In [1]: import numpy as np

In [2]: from numpy import linalg as LA

In [3]: np.set_printoptions(precision=2, suppress=True, linewidth=120)

In [4]: J = np.loadtxt("mat.csv", delimiter=",")

In [5]: J
Out[5]: 
array([[0.5 , 0.  , 0.  , 0.5 ],
       [0.  , 0.67, 0.33, 0.  ],
       [0.  , 0.  , 0.5 , 0.5 ],
       [0.  , 0.  , 0.  , 1.  ]])

In [6]: np.sort(np.abs(LA.eigvals(J)))[::-1]
Out[6]: array([1.  , 0.67, 0.5 , 0.5 ])

In [7]: J @ np.ones(4)
Out[7]: array([1., 1., 1., 1.])

In [8]: np.round(LA.matrix_power(J, 100), 2) + 0
Out[8]: 
array([[0., 0., 0., 1.],
       [0., 0., 0., 1.],
       [0., 0., 0., 1.],
       [0., 0., 0., 1.]])

In [9]: J.sum(axis=1)
Out[9]: array([1., 1., 1., 1.])

In [10]: LA.matrix_power(J, 2)
Out[10]: 
array([[0.25, 0.  , 0.  , 0.75],
       [0.  , 0.45, 0.39, 0.17],
       [0.  , 0.  , 0.25, 0.75],
       [0.  , 0.  , 0.  , 1.  ]])

In [11]: pr = np.eye(4)[2]

In [12]: for _ in range(3):
    ...:     pr = pr @ J
    ...:     print(pr.round(2))
    ...: 
[0.  0.  0.5 0.5]
[0.   0.   0.25 0.75]
[0.   0.   0.12 0.88]

In [13]: [int(LA.matrix_rank(LA.matrix_power(J, p))) for p in range(1, 5)]
Out[13]: [4, 4, 4, 4]

In [14]: LA.matrix_power(J - np.diag(np.diag(J)), 4)
Out[14]: 
array([[0., 0., 0., 0.],
       [0., 0., 0., 0.],
       [0., 0., 0., 0.],
       [0., 0., 0., 0.]])

In [15]: np.sort(LA.eigvals(J))
Out[15]: array([0.5 , 0.5 , 0.67, 1.  ])

In [16]: round(float(np.prod(np.diag(J))), 2), np.round(LA.det(J), 2)
Out[16]: (0.17, np.float64(0.17))

In [17]: J @ J
Out[17]: 
array([[0.25, 0.  , 0.  , 0.75],
       [0.  , 0.45, 0.39, 0.17],
       [0.  , 0.  , 0.25, 0.75],
       [0.  , 0.  , 0.  , 1.  ]])

In [18]: rng = np.random.default_rng(3358)

In [19]: lab = rng.permutation(4)

In [20]: lab
Out[20]: array([1, 3, 0, 2])

In [21]: out = J[lab][:, lab]

In [22]: np.trace(out)
Out[22]: np.float64(2.67)

In [23]: out
Out[23]: 
array([[0.67, 0.  , 0.  , 0.33],
       [0.  , 1.  , 0.  , 0.  ],
       [0.  , 0.5 , 0.5 , 0.  ],
       [0.  , 0.5 , 0.  , 0.5 ]])

In [24]: data = np.array([[1, 2, -3], [2, 4, -6], [-3, -6, 9]])

In [25]: ang = np.radians(180)

In [26]: R = np.eye(3)

In [27]: R[1, 1] = R[0, 0] = np.cos(ang)

In [28]: R[1, 0], R[0, 1] = -np.sin(ang), np.sin(ang)

In [29]: R.round(2) + 0
Out[29]: 
array([[-1.,  0.,  0.],
       [ 0., -1.,  0.],
       [ 0.,  0.,  1.]])

In [30]: out = data @ R.T

In [31]: out
Out[31]: 
array([[-1., -2., -3.],
       [-2., -4., -6.],
       [ 3.,  6.,  9.]])

In [32]: np.allclose(LA.norm(data, axis=1), LA.norm(out, axis=1))
Out[32]: True

In [33]: np.allclose(data @ data.T, out @ out.T)
Out[33]: True

In [34]: u = np.array([-2, -1]) + 0.5

In [35]: A = np.outer(u, u) / (u @ u)

In [36]: A
Out[36]: 
array([[0.9, 0.3],
       [0.3, 0.1]])

In [37]: u = np.array([3, 2, 1])

In [38]: np.correlate(A[1], A[0], "full")
Out[38]: array([0.09, 0.3 , 0.09])

In [39]: np.polyval(u, A[1])
Out[39]: array([1.87, 1.23])

In [40]: A[:, 2]
---------------------------------------------------------------------------
IndexError                                Traceback (most recent call last)
Cell In[40], line 1
----> 1 A[:, 2]

IndexError: index 2 is out of bounds for axis 1 with size 2

In [41]: A.sum(axis=1)
Out[41]: array([1.2, 0.4])

In [42]: np.unravel_index(np.abs(A).argmax(), A.shape)
Out[42]: (np.int64(0), np.int64(0))

In [43]: A.mean(axis=0)
Out[43]: array([0.6, 0.2])

In [44]: LA.matrix_rank(A)
Out[44]: np.int64(1)

In [45]: round(float(LA.norm(A)), 2)
Out[45]: 1.0

In [46]: LA.rank(A)
---------------------------------------------------------------------------
AttributeError                            Traceback (most recent call last)
Cell In[46], line 1
----> 1 LA.rank(A)

AttributeError: module 'numpy.linalg' has no attribute 'rank'

In [47]: A.shape
Out[47]: (2, 2)

In [48]: np.round(LA.svd(A, compute_uv=False), 2) + 0
Out[48]: array([1., 0.])

In [49]: A - A[0]
Out[49]: 
array([[ 0. ,  0. ],
       [-0.6, -0.2]])

In [50]: np.diff(A, axis=0)
Out[50]: array([[-0.6, -0.2]])

In [51]: np.zeros(2, 2)
---------------------------------------------------------------------------
TypeError                                 Traceback (most recent call last)
Cell In[51], line 1
----> 1 np.zeros(2, 2)

TypeError: Cannot interpret '2' as a data type

In [52]: ev, V = LA.eigh(A)

In [53]: x0 = np.array([1, -2])

In [54]: round(float(x0 @ A @ x0 / (x0 @ x0)), 2), round(ev[0], 2), ev[-1]
Out[54]: (0.02, np.float64(0.0), np.float64(1.0))

In [55]: LA.eigvalsh(A[1:, 1:])
Out[55]: array([0.1])

In [56]: np.unique(A.round(6), axis=0).shape
Out[56]: (2, 2)

In [57]: LA.lstsq(A[:-1].T, A[-1])[2]
Out[57]: np.int32(1)

In [58]: round(LA.norm(A, 1), 2), np.round(LA.norm(A, np.inf), 2)
Out[58]: (np.float64(1.2), np.float64(1.2))

In [59]: np.round(LA.norm(A[1], 1), 2), round(LA.norm(A[1], np.inf), 2)
Out[59]: (np.float64(0.4), np.float64(0.3))

In [60]: LA.norm(A, axis=1)
Out[60]: array([0.95, 0.32])

In [61]: round(A[1] @ A[0], 2)
Out[61]: np.float64(0.3)

In [62]: round(LA.norm(A, 2), 2)
Out[62]: np.float64(1.0)

In [63]: round(float(LA.norm(A, "nuc")), 2)
Out[63]: 1.0

In [64]: m1 = np.array([[20, 1, 1], [1, -98, 3], [2, 2, 82]])

In [65]: m1
Out[65]: 
array([[ 20,   1,   1],
       [  1, -98,   3],
       [  2,   2,  82]])

In [66]: round(float(LA.det(m1[::-1])), 2)
Out[66]: 160718.0

In [67]: round(float(LA.det(m1.T)), 2)
Out[67]: -160718.0

In [68]: np.einsum("ij,ji->", m1, m1)
Out[68]: np.int64(16746)

In [69]: np.poly(m1)
Out[69]: array([     1.,     -4.,  -8365., 160718.])

In [70]: LA.svd(m1, compute_uv=False)
Out[70]: array([98.06, 82.06, 19.97])

In [71]: LA.matrix_rank(m1)
Out[71]: np.int64(3)

In [72]: np.zeros(3, 3)
---------------------------------------------------------------------------
TypeError                                 Traceback (most recent call last)
Cell In[72], line 1
----> 1 np.zeros(3, 3)

TypeError: Cannot interpret '3' as a data type

In [73]: LA.rank(m1)
---------------------------------------------------------------------------
AttributeError                            Traceback (most recent call last)
Cell In[73], line 1
----> 1 LA.rank(m1)

AttributeError: module 'numpy.linalg' has no attribute 'rank'

In [74]: np.unravel_index(np.abs(m1).argmax(), m1.shape)
Out[74]: (np.int64(1), np.int64(1))

In [75]: M = np.array([[3, 4, 2, 2], [5, 2, 3, 4], [0, 1, 5, 4], [2, 1, 1, 5]]) * (rng.random((4, 4)) < 0.3)

In [76]: M
Out[76]: 
array([[0, 4, 0, 0],
       [0, 0, 0, 0],
       [0, 0, 0, 0],
       [0, 0, 1, 0]])

In [77]: LA.svd(M, compute_uv=False)
Out[77]: array([4., 1., 0., 0.])

In [78]: LA.pinv(M)
Out[78]: 
array([[0.  , 0.  , 0.  , 0.  ],
       [0.25, 0.  , 0.  , 0.  ],
       [0.  , 0.  , 0.  , 1.  ],
       [0.  , 0.  , 0.  , 0.  ]])

In [79]: M @ M.T
Out[79]: 
array([[16,  0,  0,  0],
       [ 0,  0,  0,  0],
       [ 0,  0,  0,  0],
       [ 0,  0,  0,  1]])

In [80]: M[:, 0] @ M[:, 3]
Out[80]: np.int64(0)

In [81]: left, sigma, Vh = LA.svd(M)

In [82]: sigma
Out[82]: array([4., 1., 0., 0.])

In [83]: out = left[:, :2] @ np.diag(sigma[:2]) @ Vh[:2]

In [84]: np.round(LA.norm(M - out, 2), 2), sigma[2]
Out[84]: (np.float64(0.0), np.float64(0.0))

In [85]: LA.matrix_rank(out)
Out[85]: np.int64(2)

In [86]: np.abs(M - out).max()
Out[86]: np.float64(0.0)

In [87]: LA.matrix_rank(M, rtol=0.05)
Out[87]: np.int64(2)

In [88]: np.allclose(M[:-1].T @ LA.lstsq(M[:-1].T, M[-1])[0], M[-1])
Out[88]: False

In [89]: M @ LA.pinv(M) @ M
Out[89]: 
array([[0., 4., 0., 0.],
       [0., 0., 0., 0.],
       [0., 0., 0., 0.],
       [0., 0., 1., 0.]])

In [90]: np.abs(np.diag(LA.qr(M)[1])) > 1e-9
Out[90]: array([False, False,  True, False])

In [91]: x0 = np.array([9, 2, 5, 4])

In [92]: (M * x0).sum(axis=1)
Out[92]: array([8, 0, 0, 5])

In [93]: M * x0
Out[93]: 
array([[0, 8, 0, 0],
       [0, 0, 0, 0],
       [0, 0, 0, 0],
       [0, 0, 5, 0]])

In [94]: LA.norm(M @ x0) <= LA.norm(M, 2) * LA.norm(x0) + 1e-9
Out[94]: np.True_

In [95]: M @ x0
Out[95]: array([8, 0, 0, 5])

In [96]: sigma = 5 * 0.9 ** np.arange(3)

In [97]: feats = rng.normal(size=(20, 3)) * rng.permutation(sigma)

In [98]: feats
Out[98]: 
array([[ -2.75,  -2.07,   4.33],
       [ -1.03,   2.87,   0.14],
       [  3.37,  -4.57,   4.17],
       [  0.98,   1.08,   1.42],
       [  5.11,  -1.95,  -3.7 ],
       [  3.9 ,  -2.6 ,  -1.77],
       [  0.02,   4.58,  -1.66],
       [  0.85,  -3.76,  -2.62],
       [ -2.72,  -2.44,  -6.39],
       [ -5.95,   1.12,   8.31],
       [  6.52,   1.9 ,   4.66],
       [  4.37,   0.83,  -1.79],
       [ -8.45,  -2.75,   5.22],
       [ -3.8 ,   2.8 ,   0.28],
       [  2.38,  -1.87,   7.3 ],
       [  3.32, -14.97,  -1.5 ],
       [ -3.4 ,  -6.32,   1.92],
       [  3.46,  -3.65,  -4.48],
       [ -0.79,   0.39,  -4.33],
       [  6.37,   1.08,   1.22]])

In [99]: cen = feats - feats.mean(axis=0)

In [100]: V = LA.svd(cen)[2][:2]

In [101]: out = cen - cen @ V.T @ V

In [102]: (cen @ V.T).std(axis=0)
Out[102]: array([4.64, 4.01])

In [103]: np.diag(V.T @ V)
Out[103]: array([0.54, 0.99, 0.46])

In [104]: out.std(axis=0)
Out[104]: array([2.34, 0.26, 2.54])

In [105]: LA.norm(out, axis=1).round(6).argmax()
Out[105]: np.int64(8)

In [106]: cen = feats - feats.mean(axis=0)

In [107]: left, sigma, Vh = LA.svd(cen, full_matrices=False)

In [108]: LA.matrix_rank(cen)
Out[108]: np.int64(3)

In [109]: sigma
Out[109]: array([20.75, 17.93, 15.48])

In [110]: np.searchsorted(np.cumsum(sigma ** 2) / (sigma ** 2).sum(), 0.9) + 1
Out[110]: np.int64(3)

In [111]: np.abs(left[:, 0]).argmax()
Out[111]: np.int64(9)

In [112]: round((sigma ** 2).sum() ** 2 / (sigma ** 4).sum(), 2)
Out[112]: np.float64(2.84)

In [113]: Q, V = LA.qr(feats[:, :1])[0], LA.qr(feats[:, 1:])[0]

In [114]: sigma = LA.svd(Q.T @ V, compute_uv=False)

In [115]: sigma
Out[115]: array([0.26])

In [116]: np.degrees(np.arccos(sigma.clip(0, 1)))
Out[116]: array([74.91])

In [117]: round(float(LA.norm(Q @ Q.T - V @ V.T, 2)), 2)
Out[117]: 1.0

In [118]: (sigma > 0.9).sum()
Out[118]: np.int64(0)

In [119]: d = LA.norm(feats[:, None] - feats[None], axis=-1)

In [120]: np.unravel_index(d.round(6).argmax(), d.shape)
Out[120]: (np.int64(9), np.int64(15))

In [121]: d[:5, :5]
Out[121]: 
array([[ 0.  ,  6.71,  6.62,  5.69, 11.24],
       [ 6.71,  0.  ,  9.54,  2.98,  8.69],
       [ 6.62,  9.54,  0.  ,  6.72,  8.47],
       [ 5.69,  2.98,  6.72,  0.  ,  7.23],
       [11.24,  8.69,  8.47,  7.23,  0.  ]])

In [122]: lab = rng.permutation(3)

In [123]: out = m1[:, lab] * rng.choice([-1, 1], 3)

In [124]: out
Out[124]: 
array([[  1,  20,  -1],
       [-98,   1,  -3],
       [  2,   2, -82]])

In [125]: left, _, Vh = LA.svd(m1.T @ out)

In [126]: lab
Out[126]: array([1, 0, 2])

In [127]: W0 = np.load("data.npy")

In [128]: W0
Out[128]: 
array([[  2,   0,   0,   0],
       [ -4, -10,   0,   0],
       [  1,   0,   0,   0],
       [ -2,  -5,   0,   0]])

In [129]: LA.matrix_rank(W0, rtol=0.1)
Out[129]: np.int64(2)

In [130]: [round(float(x), 2) for x in LA.svd(W0, compute_uv=False)[:3]]
Out[130]: [12.07, 2.07, 0.0]

In [131]: np.argsort(-LA.norm(W0, axis=0).round(6), kind="stable")[:3]
Out[131]: array([1, 0, 2])
